$ python3 -q
>>> import numpy as np
>>> np.set_printoptions(suppress=True, linewidth=120)
>>> def tidy(a):
...     return np.round(a, 1) + 0
... 
>>> E = np.loadtxt("m.csv", delimiter=",")
>>> E
array([[-11. ,  -0.6,   0. ,  -0.7,   0.7,  -1.4,   0.8,  -0.4,  -0.5],
       [ -7.5,  -0.1,   0.3,   0.3,   0.6,  -1.2,  -2.9,   1.2,   0.6],
       [ -6.5,  -0.5,  -0.3,  -0.1,   0.5,  -0.8,   0.9,   1.4,  -0.5],
       [ -4.5,   1. ,   0.1,   0.1,   0.9,  -0.2,   0.5,   0.4,   1.1],
       [  8.5,   0.4,  -0.6,  -0.1,  -1.8,  -0.9,   1.3,  -1.7,   0.1],
       [  8. ,   0.7,   0.8,  -0.8,   0. ,  -0.5,  -0.6,  -0.6,   1.6],
       [ -7. ,   0.3,   0.1,  -0.2,  -0.1,  -0.3,   0.3,   0.4,   0.2],
       [  7.5,   0.6,  -0.3,  -0.5,   0.6,  -0.2,   0.8,   2.9,  -1.3],
       [  8.5,   0.8,  -0.1,  -0.1,   0.6,  -0.2,   0.8,   0.7,  -0.5],
       [ 10.5,   0.5,  -0.4,   0. ,   0. ,   0.6,  -0.2,   0.2,  -0.6],
       [  4.5,  -0.1,   0.1,   0.8,   1. ,   0.1,  -1.4,   0.5,   0.2],
       [ -0.5,   1.5,   0. ,  -1.4,  -0.2,   1.7,  -0.3,   0.3,   0.7],
       [  4.5,   0.9,   1.2,   2.2,   1.2,  -0.9,  -1. ,   1. ,   2.7]])
>>> vec = np.array([0, 3, 4, 1, 0, 5, 1, 5, 3])
>>> target = E @ vec
>>> tidy(np.linalg.pinv(E) @ E)
array([[1., 0., 0., 0., 0., 0., 0., 0., 0.],
       [0., 1., 0., 0., 0., 0., 0., 0., 0.],
       [0., 0., 1., 0., 0., 0., 0., 0., 0.],
       [0., 0., 0., 1., 0., 0., 0., 0., 0.],
       [0., 0., 0., 0., 1., 0., 0., 0., 0.],
       [0., 0., 0., 0., 0., 1., 0., 0., 0.],
       [0., 0., 0., 0., 0., 0., 1., 0., 0.],
       [0., 0., 0., 0., 0., 0., 0., 1., 0.],
       [0., 0., 0., 0., 0., 0., 0., 0., 1.]])
>>> tidy(np.linalg.solve(E.T @ E, E.T @ target))
array([0., 3., 4., 1., 0., 5., 1., 5., 3.])
>>> tidy(np.linalg.lstsq(E, target)[0])
array([0., 3., 4., 1., 0., 5., 1., 5., 3.])
>>> rng = np.random.default_rng(575)
>>> target = target + 0.3 * rng.normal(size=13)
>>> tidy(target)
array([-12.3,   0.2,  -0.5,   8.3, -12.8,   3.2,   2.2,  10.5,   3.5,   2. ,   3.3,  15.1,  17.4])
>>> c, *_ = np.linalg.lstsq(E, target)
>>> [round(float(np.linalg.norm(np.linalg.solve(E.T @ E + lam * np.eye(9), E.T @ target))), 2) for lam in (0, 1, 10, 100)]
[9.23, 7.81, 4.62, 1.18]
>>> tidy(E.T @ (target - E @ c))
array([0., 0., 0., 0., 0., 0., 0., 0., 0.])
>>> tidy(np.linalg.norm(target - E @ c))
np.float64(0.3)
